% ipython --no-banner

In [1]: import numpy as np

In [2]: import numpy.linalg as la

In [3]: np.set_printoptions(suppress=True, linewidth=160)

In [4]: B = np.array([[0, 0, 0, 2, 1],
   ...:     [1, 2, 2, 2, 0],
   ...:     [1, 2, 1, 0, 2],
   ...:     [0, 1, 1, 1, 1],
   ...:     [1, 2, 0, 0, 0]])

In [5]: C = np.array([[2]])

In [6]: E = np.block([[B, np.array([[-5], [8], [5], [6], [-5]])], [np.zeros((1, 5)), C]])

In [7]: E
Out[7]: 
array([[ 0.,  0.,  0.,  2.,  1., -5.],
       [ 1.,  2.,  2.,  2.,  0.,  8.],
       [ 1.,  2.,  1.,  0.,  2.,  5.],
       [ 0.,  1.,  1.,  1.,  1.,  6.],
       [ 1.,  2.,  0.,  0.,  0., -5.],
       [ 0.,  0.,  0.,  0.,  0.,  2.]])

In [8]: theta = np.radians(180)

In [9]: Rm = np.eye(6)

In [10]: Rm[4, 4] = Rm[3, 3] = np.cos(theta)

In [11]: Rm[4, 3], Rm[3, 4] = -np.sin(theta), np.sin(theta)

In [12]: Rm.round(2) + 0
Out[12]: 
array([[ 1.,  0.,  0.,  0.,  0.,  0.],
       [ 0.,  1.,  0.,  0.,  0.,  0.],
       [ 0.,  0.,  1.,  0.,  0.,  0.],
       [ 0.,  0.,  0., -1.,  0.,  0.],
       [ 0.,  0.,  0.,  0., -1.,  0.],
       [ 0.,  0.,  0.,  0.,  0.,  1.]])

In [13]: B = E @ Rm.T

In [14]: B.round(2) + 0
Out[14]: 
array([[ 0.,  0.,  0., -2., -1., -5.],
       [ 1.,  2.,  2., -2.,  0.,  8.],
       [ 1.,  2.,  1.,  0., -2.,  5.],
       [ 0.,  1.,  1., -1., -1.,  6.],
       [ 1.,  2.,  0.,  0.,  0., -5.],
       [ 0.,  0.,  0.,  0.,  0.,  2.]])

In [15]: np.allclose(la.norm(E, axis=1), la.norm(B, axis=1))
Out[15]: True

In [16]: np.round(la.svd(E, compute_uv=False), 2), np.round(la.svd(B, compute_uv=False), 2)
Out[16]: 
(array([13.72,  4.2 ,  2.48,  1.91,  0.38,  0.19]),
 array([13.72,  4.2 ,  2.48,  1.91,  0.38,  0.19]))

In [17]: x = np.array([0, 0, 1, 2, 1, 3])

In [18]: h1 = np.maximum(E @ x, 0)

In [19]: h1
Out[19]: array([ 0., 30., 18., 22.,  0.,  6.])

In [20]: np.flatnonzero(h1 > 1e-9)
Out[20]: array([1, 2, 3, 5])

In [21]: E * (h1 > 1e-9)[:, None]
Out[21]: 
array([[ 0.,  0.,  0.,  0.,  0., -0.],
       [ 1.,  2.,  2.,  2.,  0.,  8.],
       [ 1.,  2.,  1.,  0.,  2.,  5.],
       [ 0.,  1.,  1.,  1.,  1.,  6.],
       [ 0.,  0.,  0.,  0.,  0., -0.],
       [ 0.,  0.,  0.,  0.,  0.,  2.]])

In [22]: np.maximum(E @ (3 * x), 0)
Out[22]: array([ 0., 90., 54., 66.,  0., 18.])

In [23]: feats = np.array([[1, -1, -1, 1, -1, 1, 1, -1],
    ...:     [1, 1, 1, 1, 1, 1, 1, 1],
    ...:     [1, -1, 1, -1, -1, 1, -1, 1],
    ...:     [1, -1, -1, 1, 1, -1, -1, 1],
    ...:     [1, -1, 1, -1, 1, -1, 1, -1],
    ...:     [1, 1, -1, -1, 1, 1, -1, -1],
    ...:     [1, 1, 1, 1, -1, -1, -1, -1],
    ...:     [1, 1, -1, -1, -1, -1, 1, 1]])

In [24]: rng = np.random.default_rng(28752)

In [25]: lab = rng.permutation(8)

In [26]: lab
Out[26]: array([1, 5, 0, 4, 7, 3, 2, 6])

In [27]: B = feats[lab][:, lab]

In [28]: np.round(np.sort(np.abs(la.eigvals(B))), 2)
Out[28]: array([2.83, 2.83, 2.83, 2.83, 2.83, 2.83, 2.83, 2.83])

In [29]: np.diag(B)
Out[29]: array([ 1,  1,  1,  1,  1,  1,  1, -1])

In [30]: np.trace(B)
Out[30]: np.int64(6)

In [31]: np.allclose(B, feats)
Out[31]: False

In [32]: B = feats[0, 0] * feats[1:] - np.outer(feats[1:, 0], feats[0])

In [33]: B
Out[33]: 
array([[ 0,  2,  2,  0,  2,  0,  0,  2],
       [ 0,  0,  2, -2,  0,  0, -2,  2],
       [ 0,  0,  0,  0,  2, -2, -2,  2],
       [ 0,  0,  2, -2,  2, -2,  0,  0],
       [ 0,  2,  0, -2,  2,  0, -2,  0],
       [ 0,  2,  2,  0,  0, -2, -2,  0],
       [ 0,  2,  0, -2,  0, -2,  0,  2]])

In [34]: la.matrix_rank(B), la.matrix_rank(feats)
Out[34]: (np.int64(7), np.int64(8))

In [35]: q, Rm = la.qr(feats)

In [36]: q.shape, Rm.shape
Out[36]: ((8, 8), (8, 8))

In [37]: np.round(q @ Rm, 2)
Out[37]: 
array([[ 1., -1., -1.,  1., -1.,  1.,  1., -1.],
       [ 1.,  1.,  1.,  1.,  1.,  1.,  1.,  1.],
       [ 1., -1.,  1., -1., -1.,  1., -1.,  1.],
       [ 1., -1., -1.,  1.,  1., -1., -1.,  1.],
       [ 1., -1.,  1., -1.,  1., -1.,  1., -1.],
       [ 1.,  1., -1., -1.,  1.,  1., -1., -1.],
       [ 1.,  1.,  1.,  1., -1., -1., -1., -1.],
       [ 1.,  1., -1., -1., -1., -1.,  1.,  1.]])

In [38]: np.round(q.T @ q, 2) + 0
Out[38]: 
array([[1., 0., 0., 0., 0., 0., 0., 0.],
       [0., 1., 0., 0., 0., 0., 0., 0.],
       [0., 0., 1., 0., 0., 0., 0., 0.],
       [0., 0., 0., 1., 0., 0., 0., 0.],
       [0., 0., 0., 0., 1., 0., 0., 0.],
       [0., 0., 0., 0., 0., 1., 0., 0.],
       [0., 0., 0., 0., 0., 0., 1., 0.],
       [0., 0., 0., 0., 0., 0., 0., 1.]])

In [39]: np.allclose(Rm.T @ Rm, feats.T @ feats)
Out[39]: True

In [40]: x = np.array([3, 3, 2, 2, 2, 1, 3, 1])

In [41]: target = feats @ x

In [42]: target
Out[42]: array([ 1, 17, -3, -1,  3,  1,  3,  3])

In [43]: np.round(la.solve(feats.T, feats[0]), 2)
Out[43]: array([ 1.,  0.,  0.,  0.,  0., -0., -0.,  0.])

In [44]: np.round(la.solve(feats, target + feats[:, 1]), 2)
Out[44]: array([3., 4., 2., 2., 2., 1., 3., 1.])

In [45]: mat = np.array([[1.0, 0.7, 0.49, 0.34, 0.24],
    ...:     [0.7, 1.0, 0.7, 0.49, 0.34],
    ...:     [0.49, 0.7, 1.0, 0.7, 0.49],
    ...:     [0.34, 0.49, 0.7, 1.0, 0.7],
    ...:     [0.24, 0.34, 0.49, 0.7, 1.0]])

In [46]: mat
Out[46]: 
array([[1.  , 0.7 , 0.49, 0.34, 0.24],
       [0.7 , 1.  , 0.7 , 0.49, 0.34],
       [0.49, 0.7 , 1.  , 0.7 , 0.49],
       [0.34, 0.49, 0.7 , 1.  , 0.7 ],
       [0.24, 0.34, 0.49, 0.7 , 1.  ]])

In [47]: # symmetric, so the eigenvalues are real

In [48]: B = np.array([[2, 0, 2], [2, 1, 1], [1, 1, 1], [2, 2, 1], [3, 2, 3]])

In [49]: np.round(np.einsum("ij,ij->i", mat, mat), 2)
Out[49]: array([1.9 , 2.34, 2.46, 2.34, 1.9 ])

In [50]: np.vstack([mat, B.T]).shape
Out[50]: (8, 5)

In [51]: evals, V = la.eigh(mat)

In [52]: x = np.array([0, 0, 1, 1, 1])

In [53]: x @ mat @ x / (x @ x), round(evals[0], 2), round(evals[-1], 2)
Out[53]: (np.float64(2.26), np.float64(0.19), np.float64(3.1))

In [54]: np.round(V * np.sqrt(evals) @ V.T, 2)
Out[54]: 
array([[0.91, 0.35, 0.19, 0.11, 0.07],
       [0.35, 0.85, 0.33, 0.18, 0.11],
       [0.19, 0.33, 0.85, 0.33, 0.19],
       [0.11, 0.18, 0.33, 0.85, 0.35],
       [0.07, 0.11, 0.19, 0.35, 0.91]])

In [55]: (np.sign(V[:, -1].round(6)) == np.sign(V[0, -1].round(6))).astype(int)
Out[55]: array([1, 1, 1, 1, 1])

In [56]: np.round(V * np.maximum(evals, 0) @ V.T, 2)
Out[56]: 
array([[1.  , 0.7 , 0.49, 0.34, 0.24],
       [0.7 , 1.  , 0.7 , 0.49, 0.34],
       [0.49, 0.7 , 1.  , 0.7 , 0.49],
       [0.34, 0.49, 0.7 , 1.  , 0.7 ],
       [0.24, 0.34, 0.49, 0.7 , 1.  ]])

In [57]: M = np.loadtxt("block14.csv", delimiter=",")

In [58]: M
Out[58]: 
array([[  1.,  -1.,   1.,  -1.],
       [  1.,   0.,   0.,   0.],
       [  1.,   1.,   1.,   1.],
       [  1.,   2.,   4.,   8.],
       [  1.,   3.,   9.,  27.],
       [  1.,   4.,  16.,  64.],
       [  1.,   5.,  25., 125.],
       [  1.,   6.,  36., 216.],
       [  1.,   7.,  49., 343.],
       [  1.,   8.,  64., 512.],
       [  1.,   9.,  81., 729.]])

In [59]: # column 3 dominates

In [60]: round(np.log10(la.cond(M)))
Out[60]: 3

In [61]: B = np.c_[M[:, :2] @ np.array([[4, 1], [6, -8]]), np.array([-8, 0, 3, -1, 8, 2, -4, 9, 3, 7, -8])]

In [62]: B
Out[62]: 
array([[ -2.,   9.,  -8.],
       [  4.,   1.,   0.],
       [ 10.,  -7.,   3.],
       [ 16., -15.,  -1.],
       [ 22., -23.,   8.],
       [ 28., -31.,   2.],
       [ 34., -39.,  -4.],
       [ 40., -47.,   9.],
       [ 46., -55.,   3.],
       [ 52., -63.,   7.],
       [ 58., -71.,  -8.]])

In [63]: np.round(la.norm(la.qr(M)[0].T @ B, axis=0) ** 2 / ((B ** 2).sum(axis=0) + 1e-12), 2)
Out[63]: array([1.  , 1.  , 0.38])

In [64]: np.round(la.lstsq(M, B[:, 0])[0], 2) + 0
Out[64]: array([4., 6., 0., 0.])

In [65]: la.matrix_rank(B)
Out[65]: np.int64(3)

In [66]: K = np.array([[0.0, 1.0, 0.0], [1.0, 0.0, 0.0], [0.0, 0.0, -1.0]])

In [67]: np.round(la.svd(K, compute_uv=False), 2)
Out[67]: array([1., 1., 1.])

In [68]: K @ K.T
Out[68]: 
array([[1., 0., 0.],
       [0., 1., 0.],
       [0., 0., 1.]])

In [69]: K[:, 2] @ K[:, 1]
Out[69]: np.float64(0.0)

In [70]: np.round(la.pinv(K), 2)
Out[70]: 
array([[ 0.,  1.,  0.],
       [ 1.,  0.,  0.],
       [ 0.,  0., -1.]])

In [71]: np.round(la.norm(K, axis=0), 2)
Out[71]: array([1., 1., 1.])

In [72]: K.T @ K
Out[72]: 
array([[1., 0., 0.],
       [0., 1., 0.],
       [0., 0., 1.]])

In [73]: w1 = np.array([[0, 0, 0, 1, 3], [3, 2, 3, 3, 2], [3, 2, 3, 3, 0]])

In [74]: b = np.array([1, 1, 1, 1, 2])

In [75]: hid = np.maximum(K @ w1 + b, 0)

In [76]: la.matrix_rank(hid)
Out[76]: np.int64(3)

In [77]: C = np.array([[0, 0], [2, 0], [0, -1], [0, 2], [2, -2]])

In [78]: (hid @ C).round(6).argmax(axis=1)
Out[78]: array([0, 0, 0])

In [79]: (K != 0).astype(int)
Out[79]: 
array([[0, 1, 0],
       [1, 0, 0],
       [0, 0, 1]])

In [80]: K @ K
Out[80]: 
array([[1., 0., 0.],
       [0., 1., 0.],
       [0., 0., 1.]])

In [81]: np.flatnonzero(la.matrix_power((K != 0) + (K.T != 0) + np.eye(3), 3)[2])
Out[81]: array([2])

In [82]: np.round(np.sort(la.eigvals(K).real), 2)
Out[82]: array([-1., -1.,  1.])

In [83]: lab = rng.permutation(3)

In [84]: B = K[:, lab] * rng.choice([-1, 1], 3)

In [85]: B
Out[85]: 
array([[-0., -1.,  0.],
       [-0., -0.,  1.],
       [ 1., -0.,  0.]])

In [86]: left, _, Vt = la.svd(K.T @ B)

In [87]: np.round(la.lstsq(K, B)[0], 2)
Out[87]: 
array([[ 0.,  0.,  1.],
       [ 0., -1.,  0.],
       [-1.,  0.,  0.]])

In [88]: lab
Out[88]: array([2, 1, 0])

In [89]: x = np.array([7, 9, 8])

In [90]: target = B @ x

In [91]: target
Out[91]: array([-9.,  8.,  7.])

In [92]: np.round(la.solve(B.T, B[0]), 2)
Out[92]: array([1., 0., 0.])

In [93]: np.round(la.solve(B, B[:, 0]), 2)
Out[93]: array([ 1., -0.,  0.])

In [94]: np.round(la.solve(B, 2 * target), 2)
Out[94]: array([14., 18., 16.])

In [95]: np.round(la.solve(B, target), 2)
Out[95]: array([7., 9., 8.])
